In [1]: import numpy as np

In [2]: np.set_printoptions(precision=2, suppress=True, linewidth=120)

In [3]: feats = np.load("case6.npy")

In [4]: feats
Out[4]: 
array([[ -8.68,   4.36,   4.43],
       [ -8.53,   4.91,   4.53],
       [  1.15, -11.53, -14.13],
       [ -8.43,   4.82,   3.4 ],
       [  0.69, -13.96, -14.19],
       [ -5.48,   5.5 ,   3.47],
       [ -7.16,   3.58,   2.47],
       [  0.91, -12.16, -13.85],
       [ -0.55, -11.87, -14.45],
       [-10.43,   4.94,   2.72],
       [  0.11, -13.  , -15.62],
       [ -7.77,   3.94,   3.77],
       [ -6.94,   2.11,   4.34],
       [ -0.99, -11.49, -14.65],
       [ -1.56, -12.47, -12.5 ],
       [  1.68, -12.24, -16.05],
       [ -1.35, -10.23, -15.81],
       [  0.46, -12.72, -13.66]])

In [5]: dist = np.linalg.norm(feats[:, None] - feats[None], axis=-1)

In [6]: np.flatnonzero(dist[5] < dist.mean() / 2)
Out[6]: array([ 0,  1,  3,  5,  6,  9, 11, 12])

In [7]: (dist + 1e9 * np.eye(18)).round(6).argmin(axis=1)
Out[7]: array([ 1,  0,  7,  1, 17,  6, 11,  2, 13,  3,  8,  3, 11,  8,  8, 10, 13,  7])

In [8]: P = feats @ np.linalg.solve(feats.T @ feats, feats.T)

In [9]: np.diag(P)
Out[9]: array([0.16, 0.14, 0.09, 0.15, 0.22, 0.15, 0.1 , 0.09, 0.1 , 0.24, 0.11, 0.12, 0.29, 0.12, 0.25, 0.17, 0.35, 0.14])

In [10]: np.allclose(P @ P, P)
Out[10]: True

In [11]: Z = feats[[5, 17]].astype(float)

In [12]: for _ in range(3):
    ...:     labels = np.linalg.norm(feats[:, None] - Z, axis=-1).argmin(axis=1)
    ...:     Z = np.array([feats[labels == j].mean(axis=0) for j in range(2)])
    ...: 

In [13]: labels
Out[13]: array([0, 0, 1, 0, 1, 0, 0, 1, 1, 0, 1, 0, 0, 1, 1, 1, 1, 1])

In [14]: np.abs(Z[1] - Z[0]).argmax()
Out[14]: np.int64(2)
